$ python3 -q
>>> import numpy as np
>>> import numpy.linalg as la
>>> np.set_printoptions(suppress=True, linewidth=100)
>>> def rnd(a):
...     return np.round(a, 2) + 0
... 
>>> K = np.loadtxt("mat.csv", delimiter=",")
>>> K
array([[ 2.,  2.,  0.,  3.],
       [ 1.,  2.,  3.,  0.],
       [ 0.,  0.,  1., -3.],
       [ 0.,  0.,  3.,  1.]])
>>> x0 = np.array([-2, 1, -1, -3])
>>> a = np.maximum(K @ x0, 0)
>>> K.T @ a
array([  0.,   0.,   8., -24.])
>>> np.flatnonzero(a > 1e-9)
array([2])
>>> rnd(la.eigvals(K).sum().real)
np.float64(6.0)
>>> rnd(la.det(2 * K)), rnd(la.det(K))
(np.float64(320.0), np.float64(20.0))
>>> rnd(la.det(K[::-1]))
np.float64(20.0)
>>> rnd(la.eigvals(K))
array([3.41+0.j, 0.59+0.j, 1.  +3.j, 1.  -3.j])
>>> O, V = la.qr(K[:, :3])[0], la.qr(K[:, 3:])[0]
>>> sv = la.svd(O.T @ V, compute_uv=False)
>>> (sv > 0.9).sum()
np.int64(0)
>>> out = np.array([[1, 1], [-2, -1]])
>>> W2 = np.kron(out, K)
>>> rnd(la.norm(W2, 2)), rnd(la.norm(out, 2) * la.norm(K, 2))
(np.float64(13.6), np.float64(13.6))
>>> W2
array([[ 2.,  2.,  0.,  3.,  2.,  2.,  0.,  3.],
       [ 1.,  2.,  3.,  0.,  1.,  2.,  3.,  0.],
       [ 0.,  0.,  1., -3.,  0.,  0.,  1., -3.],
       [ 0.,  0.,  3.,  1.,  0.,  0.,  3.,  1.],
       [-4., -4., -0., -6., -2., -2., -0., -3.],
       [-2., -4., -6., -0., -1., -2., -3., -0.],
       [-0., -0., -2.,  6., -0., -0., -1.,  3.],
       [-0., -0., -6., -2., -0., -0., -3., -1.]])
>>> la.matrix_rank(W2)
np.int64(8)
>>> E = np.load("a.npy")
>>> E
array([[-18.72,   7.55,  -1.58],
       [-18.53,   7.46,  -1.62],
       [-17.08,   6.78,  -1.93],
       [ -5.37,   1.76,  -2.94],
       [ -1.26,   0.4 ,  -1.49],
       [ -0.75,   0.26,  -1.  ],
       [ -0.35,   0.14,  -0.52],
       [ -0.28,   0.12,  -0.41],
       [  0.46,  -0.32,   0.57],
       [  0.55,  -0.4 ,   0.64],
       [  3.71,  -3.71,  -0.78],
       [  3.73,  -3.72,  -0.79],
       [ 12.15, -11.66,  -7.85],
       [ 23.68, -21.72, -17.72]])
>>> dist = la.norm(E[:, None] - E[None], axis=-1)
>>> np.unravel_index(dist.round(6).argmax(), dist.shape)
(np.int64(0), np.int64(13))
>>> np.flatnonzero(dist[1] < dist.mean() / 2)
array([0, 1, 2])
>>> rnd(dist[:5, :5])
array([[ 0.  ,  0.21,  1.85, 14.61, 18.87],
       [ 0.21,  0.  ,  1.63, 14.4 , 18.66],
       [ 1.85,  1.63,  0.  , 12.78, 17.06],
       [14.61, 14.4 , 12.78,  0.  ,  4.57],
       [18.87, 18.66, 17.06,  4.57,  0.  ]])
>>> x0 = np.array([0, -2, -2])
>>> rhs = E @ x0
>>> coef, lr = np.zeros(3), 1 / la.norm(E, 2) ** 2
>>> for i in range(5):
...     coef -= lr * E.T @ (E @ coef - rhs)
...     if i % 1 == 0: print(i, round(la.norm(E @ coef - rhs), 2))
... 
0 35.73
1 31.29
2 27.4
3 24.0
4 21.03
>>> rnd(coef)
array([ 0.76, -1.19, -1.32])
>>> rnd(la.cond(E))
np.float64(22.5)
>>> cov = np.cov(E, rowvar=False)
>>> rnd(np.corrcoef(E[:, 2], E[:, 1])[0, 1])
np.float64(0.82)
>>> cov.shape
(3, 3)
>>> np.argwhere(np.triu(np.abs(np.corrcoef(E.T)) > 0.8, 1))
array([[0, 1],
       [1, 2]])
>>> rnd(np.polyfit(E[:, 2], E[:, 1], 1))
array([1.32, 2.3 ])
>>> rng = np.random.default_rng(38)
>>> lab = rng.permutation(3)
>>> out = E[:, lab] * rng.choice([-1, 1], 3)
>>> out
array([[ 18.72,  -7.55,   1.58],
       [ 18.53,  -7.46,   1.62],
       [ 17.08,  -6.78,   1.93],
       [  5.37,  -1.76,   2.94],
       [  1.26,  -0.4 ,   1.49],
       [  0.75,  -0.26,   1.  ],
       [  0.35,  -0.14,   0.52],
       [  0.28,  -0.12,   0.41],
       [ -0.46,   0.32,  -0.57],
       [ -0.55,   0.4 ,  -0.64],
       [ -3.71,   3.71,   0.78],
       [ -3.73,   3.72,   0.79],
       [-12.15,  11.66,   7.85],
       [-23.68,  21.72,  17.72]])
>>> Uu, _, VT = la.svd(E.T @ out)
>>> rnd(Uu @ VT)
array([[-1.,  0.,  0.],
       [ 0., -1.,  0.],
       [ 0.,  0., -1.]])
>>> rnd(la.lstsq(E, out)[0])
array([[-1.,  0.,  0.],
       [ 0., -1.,  0.],
       [ 0.,  0., -1.]])
>>> lab
array([0, 1, 2])
